$ python -q
>>> import numpy as np
>>> import numpy.linalg as la
>>> np.set_printoptions(precision=3, suppress=True, linewidth=160, sign=" ")
>>> W0 = np.loadtxt("layer0.csv", delimiter=",")
>>> W0
array([[-0.784, -0.255, -0.431,  0.366],
       [ 0.075, -0.524,  0.644,  0.553],
       [ 0.598, -0.44 , -0.628,  0.233],
       [ 0.149,  0.683, -0.072,  0.711]])
>>> x = np.array([-9, -4, -4, 3])
>>> np.sort(np.abs(np.degrees(np.angle(la.eigvals(W0)))))
array([   0.   ,  127.777,  127.777,  180.   ])
>>> [p for p in range(1, 25) if np.allclose(la.matrix_power(W0, p), np.eye(4))]
[]
>>> 4 - la.matrix_rank(W0 - np.eye(4), tol=1e-8)
np.int64(1)
>>> la.inv(W0)
array([[-0.784,  0.075,  0.598,  0.149],
       [-0.255, -0.524, -0.44 ,  0.683],
       [-0.431,  0.644, -0.628, -0.072],
       [ 0.366,  0.553,  0.233,  0.711]])
>>> la.svd(W0, compute_uv=False)
array([ 1.,  1.,  1.,  1.])
>>> round(float(W0[:, 0] @ W0[:, 2]), 3)
-0.0
>>> proj = np.triu(np.array([[1, 1, 3, 0], [1, 2, 3, 2], [3, 3, 0, 1], [0, 1, 3, 2]]), 1) + np.eye(4)
>>> Y = proj @ W0 @ la.inv(proj)
>>> print(round(np.trace(Y), 3), np.round(np.trace(W0), 3))
-1.225 -1.225
>>> np.round(np.poly(Y), 3) + 0
array([ 1.   ,  1.225,  0.   , -1.225, -1.   ])
>>> rng = np.random.default_rng(8875)
>>> z = rng.permutation(4)
>>> Y = W0[:, z] * rng.choice([-1, 1], 4)
>>> print(Y)
[[-0.255  0.431  0.366  0.784]
 [-0.524 -0.644  0.553 -0.075]
 [-0.44   0.628  0.233 -0.598]
 [ 0.683  0.072  0.711 -0.149]]
>>> left, _, Vh = la.svd(W0.T @ Y)
>>> np.round(left @ Vh, 3) + 0
array([[ 0.,  0.,  0., -1.],
       [ 1.,  0.,  0.,  0.],
       [ 0., -1.,  0.,  0.],
       [ 0.,  0.,  1.,  0.]])
>>> np.round(la.lstsq(W0, Y)[0], 3) + 0
array([[ 0.,  0.,  0., -1.],
       [ 1.,  0.,  0.,  0.],
       [ 0., -1.,  0.,  0.],
       [ 0.,  0.,  1.,  0.]])
>>> z
array([ 1,  2,  3,  0])
>>> (W0 + W0.T) / 2
array([[-0.784, -0.09 ,  0.083,  0.258],
       [-0.09 , -0.524,  0.102,  0.618],
       [ 0.083,  0.102, -0.628,  0.08 ],
       [ 0.258,  0.618,  0.08 ,  0.711]])
>>> print(np.allclose(W0 @ W0.T, W0.T @ W0))
True
>>> J = np.load("a.npy")
>>> J
array([[  3.,   0.,   0.],
       [  0.,  28.,   0.],
       [  0.,   0.,   3.]])
>>> [int(la.matrix_rank(la.matrix_power(J, p))) for p in range(1, 4)]
[3, 3, 3]
>>> la.matrix_rank(J - J[0, 0] * np.eye(3))
np.int64(1)
>>> la.matrix_power(J - np.diag(np.diag(J)), 3)
array([[ 0.,  0.,  0.],
       [ 0.,  0.,  0.],
       [ 0.,  0.,  0.]])
>>> np.round(la.det(J), 3)
np.float64(252.0)
>>> (la.matrix_power((J != 0) + (J.T != 0) + np.eye(3), 3) > 0).astype(int)
array([[ 1,  0,  0],
       [ 0,  1,  0],
       [ 0,  0,  1]])
>>> print((J != 0).astype(int))
[[ 1  0  0]
 [ 0  1  0]
 [ 0  0  1]]
>>> np.flatnonzero(la.matrix_power((J != 0) + (J.T != 0) + np.eye(3), 3)[0])
array([ 0])
>>> Lm = la.cholesky(J)
>>> la.eigvalsh(J).min() > 0
np.True_
>>> print(J / np.sqrt(np.outer(np.diag(J), np.diag(J))))
[[ 1.  0.  0.]
 [ 0.  1.  0.]
 [ 0.  0.  1.]]
>>> np.diag(Lm) ** 2
array([  3.,  28.,   3.])
>>> Lm @ Lm.T
array([[  3.,   0.,   0.],
       [  0.,  28.,   0.],
       [  0.,   0.,   3.]])
>>> Lm
array([[ 1.732,  0.   ,  0.   ],
       [ 0.   ,  5.292,  0.   ],
       [ 0.   ,  0.   ,  1.732]])
>>> x = np.array([3, -3, 3])
>>> target = J @ x
>>> b, lr = np.zeros(3), 1 / la.norm(J, 2) ** 2
>>> for i in range(10):
...     b -= lr * J.T @ (J @ b - target)
...     if i % 2 == 0: print(i, round(la.norm(J @ b - target), 3))
... 
0 12.582
2 12.295
4 12.014
6 11.74
8 11.472
>>> round(float(la.cond(J)), 3)
9.333
>>> F = np.loadtxt("mat.csv", delimiter=",")
>>> print(F)
[[  4.004  12.781  -1.479]
 [  2.387   3.028  -1.197]
 [ -0.776   4.53   -0.055]
 [ -7.341   3.822   5.81 ]
 [  4.809 -10.713  -9.798]
 [ -1.578  -0.925  -2.303]
 [ -2.567   3.849   4.885]
 [ -6.922  -4.448  -2.661]
 [  4.263  -3.197  -5.549]
 [  5.606   1.396  -6.539]
 [  0.81    3.172  -2.545]
 [ -5.721  -2.223   2.97 ]
 [-11.881   7.318  13.371]
 [ -8.198   4.336   8.156]
 [ -2.704  -2.164  -3.117]
 [ 11.715 -12.124 -17.482]
 [ -5.636  13.      9.971]
 [  4.961  -2.076   0.756]
 [  1.683  -6.972  -1.851]
 [ -2.696   5.955   2.435]
 [-11.772  -5.663  15.269]
 [  7.229  -2.983  -3.068]
 [ -6.284  -3.811  -0.766]
 [ -5.318   0.732   8.814]
 [ -6.259   2.852   7.183]
 [  1.154  -4.37   -5.382]]
>>> proj = F @ la.solve(F.T @ F, F.T)
>>> la.matrix_rank(np.eye(26) - proj)
np.int64(23)
>>> np.allclose(proj @ proj, proj)
True
>>> print(proj @ F[:, 0])
[  4.004   2.387  -0.776  -7.341   4.809  -1.578  -2.567  -6.922   4.263   5.606   0.81   -5.721 -11.881  -8.198  -2.704  11.715  -5.636   4.961   1.683
  -2.696 -11.772   7.229  -6.284  -5.318  -6.259   1.154]
>>> Y = F + rng.integers(-2, 3, (26, 2)) @ rng.integers(-2, 3, (2, 3))
>>> Y
array([[  3.004,  11.781,  -3.479],
       [  5.387,   5.028,  -0.197],
       [  0.224,   4.53 ,  -3.055],
       [ -9.341,   1.822,   1.81 ],
       [  4.809,  -9.713,  -4.798],
       [ -4.578,  -1.925,   1.697],
       [ -4.567,   3.849,  10.885],
       [ -7.922,  -5.448,  -4.661],
       [  7.263,  -2.197,  -9.549],
       [  2.606,  -0.604,  -7.539],
       [  2.81 ,   3.172,  -8.545],
       [ -3.721,  -2.223,  -3.03 ],
       [-17.881,   3.318,  11.371],
       [ -8.198,   3.336,   3.156],
       [  1.296,   0.836,  -0.117],
       [  9.715, -12.124, -11.482],
       [-11.636,   9.   ,   7.971],
       [  0.961,  -5.076,  -2.244],
       [ -3.317,  -9.972,  -1.851],
       [ -4.696,   3.955,  -1.565],
       [-15.772,  -7.663,  17.269],
       [ 13.229,   1.017,  -1.068],
       [ -6.284,  -4.811,  -5.766],
       [ -1.318,   3.732,  11.814],
       [ -9.259,   0.852,   6.183],
       [ -1.846,  -5.37 ,  -1.382]])
>>> Y - F
array([[-1., -1., -2.],
       [ 3.,  2.,  1.],
       [ 1.,  0., -3.],
       [-2., -2., -4.],
       [ 0.,  1.,  5.],
       [-3., -1.,  4.],
       [-2.,  0.,  6.],
       [-1., -1., -2.],
       [ 3.,  1., -4.],
       [-3., -2., -1.],
       [ 2.,  0., -6.],
       [ 2.,  0., -6.],
       [-6., -4., -2.],
       [ 0., -1., -5.],
       [ 4.,  3.,  3.],
       [-2.,  0.,  6.],
       [-6., -4., -2.],
       [-4., -3., -3.],
       [-5., -3.,  0.],
       [-2., -2., -4.],
       [-4., -2.,  2.],
       [ 6.,  4.,  2.],
       [ 0., -1., -5.],
       [ 4.,  3.,  3.],
       [-3., -2., -1.],
       [-3., -1.,  4.]])
>>> vals, V = la.eigh(J)
>>> V.T @ V
array([[ 1.,  0.,  0.],
       [ 0.,  1.,  0.],
       [ 0.,  0.,  1.]])
>>> np.abs(V[:, -1])
array([ 0.,  1.,  0.])
>>> print(vals)
[  3.   3.  28.]
>>> print(np.unique(vals.round(6) + 0, return_counts=True)[1])
[ 2  1]
>>> la.eigvalsh(J + -2 * np.eye(3))
array([  1.,   1.,  26.])
>>> V @ np.diag(vals) @ V.T
array([[  3.,   0.,   0.],
       [  0.,  28.,   0.],
       [  0.,   0.,   3.]])
>>> vals.sum(), np.trace(J)
(np.float64(34.0), np.float64(34.0))
>>> Y = np.array([[-2, -1], [-1, 1]])
>>> C = np.array([[4]])
>>> E = np.block([[Y, np.array([[5], [4]])], [np.zeros((1, 2)), C]])
>>> E
array([[-2., -1.,  5.],
       [-1.,  1.,  4.],
       [ 0.,  0.,  4.]])
>>> u = np.array([6, 8])
>>> np.polyval(u, E[0])
array([-4.,  2., 38.])
>>> print(np.correlate(E[0], E[2], "full"))
[-8. -4. 20.  0.  0.]
>>> np.cross(E[0, :3], E[2, :3])
array([-4.,  8.,  0.])
>>> u, r1 = E[1], E[2]
>>> u @ u
np.float64(18.0)
>>> u @ r1
np.float64(16.0)
>>> pr = (u @ r1) / (u @ u) * u
>>> print(r1 - pr)
[ 0.889 -0.889  0.444]
>>> np.outer(u, r1)
array([[-0., -0., -4.],
       [ 0.,  0.,  4.],
       [ 0.,  0., 16.]])
>>> round(float(la.norm(u + r1) ** 2 + la.norm(u - r1) ** 2), 3)
68.0
>>> proj = np.triu(np.array([[-2, -2, 2], [-1, 0, 1], [-2, 2, 0]]), 1) + np.eye(3)
>>> Y = proj @ E @ la.inv(proj)
>>> proj @ E - E @ proj
array([[ 2., -6.,  5.],
       [ 0., -2.,  5.],
       [ 0.,  0.,  0.]])
>>> round(float(la.det(Y)), 3)
-12.0
>>> np.trace(Y), np.trace(E)
(np.float64(3.0), np.float64(3.0))
>>> Y
array([[ 0., -3.,  8.],
       [-1., -1., 11.],
       [ 0.,  0.,  4.]])
>>> vals, V = la.eig(Y)
>>> np.round(np.prod(vals), 3)
np.float64(-12.0)
>>> vals
array([ 1.303, -2.303,  4.   ])
>>> np.sort(la.eigvals(Y.T))
array([-2.303,  1.303,  4.   ])
>>> E @ E
array([[  5.,   1.,   6.],
       [  1.,   2.,  15.],
       [  0.,   0.,  16.]])
>>> print(np.trace(E))
3.0
>>> (E - E.T) / 2
array([[ 0. ,  0. ,  2.5],
       [ 0. ,  0. ,  2. ],
       [-2.5, -2. ,  0. ]])
>>> mat = np.load("m.npy")
>>> mat
array([[  0.237,  -0.978,  -0.009,  -0.969],
       [ -0.164,   0.311,   0.191,   0.272],
       [  0.284,  -2.173,  -1.055,  -3.525],
       [  0.394,  -1.091,  -0.499,  -1.468],
       [ -4.47 ,  -1.224,   2.456, -10.941],
       [ -3.886,  -0.276,   3.088,  -6.955],
       [  1.112,   0.674,  -0.539,   3.227],
       [ -3.538,  -4.13 ,   0.855, -14.02 ],
       [ -2.574,  -1.146,   2.044,  -6.4  ],
       [ -0.982,  -3.271,  -0.346,  -8.248],
       [ -0.765,  -0.058,   0.583,  -1.161],
       [ -5.548,  -4.397,   2.964, -17.889],
       [ -0.448,  -2.334,  -0.277,  -5.156],
       [ -4.501,   0.772,   3.665,  -5.894],
       [  0.436,  -3.111,  -0.362,  -4.072],
       [ -4.428,  -2.177,   2.152, -12.651],
       [ -1.589,  -0.733,   1.008,  -3.595],
       [ -1.91 ,  -2.271,  -0.204,  -9.131],
       [ -0.645,  -1.37 ,  -0.187,  -3.86 ]])
>>> cen = (mat - mat.mean(axis=0)) / mat.std(axis=0)
>>> cen.std(axis=0)
array([ 1.,  1.,  1.,  1.])
>>> b = la.lstsq(np.delete(cen, 2, axis=1), cen[:, 2])[0]
>>> b
array([-2.576, -0.908,  2.253])
>>> print(np.abs(b).argmax())
0
>>> x = np.array([1, 3, 2, 0])
>>> target = mat @ x
>>> np.round(la.pinv(mat) @ mat, 3) + 0
array([[ 1.,  0.,  0.,  0.],
       [ 0.,  1.,  0.,  0.],
       [ 0.,  0.,  1.,  0.],
       [ 0.,  0.,  0.,  1.]])
>>> target = target + 0.05 * rng.normal(size=19)
>>> target
array([ -2.626,   1.146,  -8.393,  -3.889,  -3.198,   1.537,   2.136, -14.249,  -1.932, -11.43 ,   0.206, -12.794,  -8.048,   5.037,  -9.612,  -6.72 ,  -1.768,
        -9.203,  -5.149])
>>> b, *_ = la.lstsq(mat, target)
>>> np.round(la.norm(target - mat @ b), 3)
np.float64(0.197)
>>> [round(float(la.norm(la.solve(mat.T @ mat + lam * np.eye(4), mat.T @ target))), 2) for lam in (0, 1, 10, 100)]
[3.89, 2.43, 2.13, 1.11]
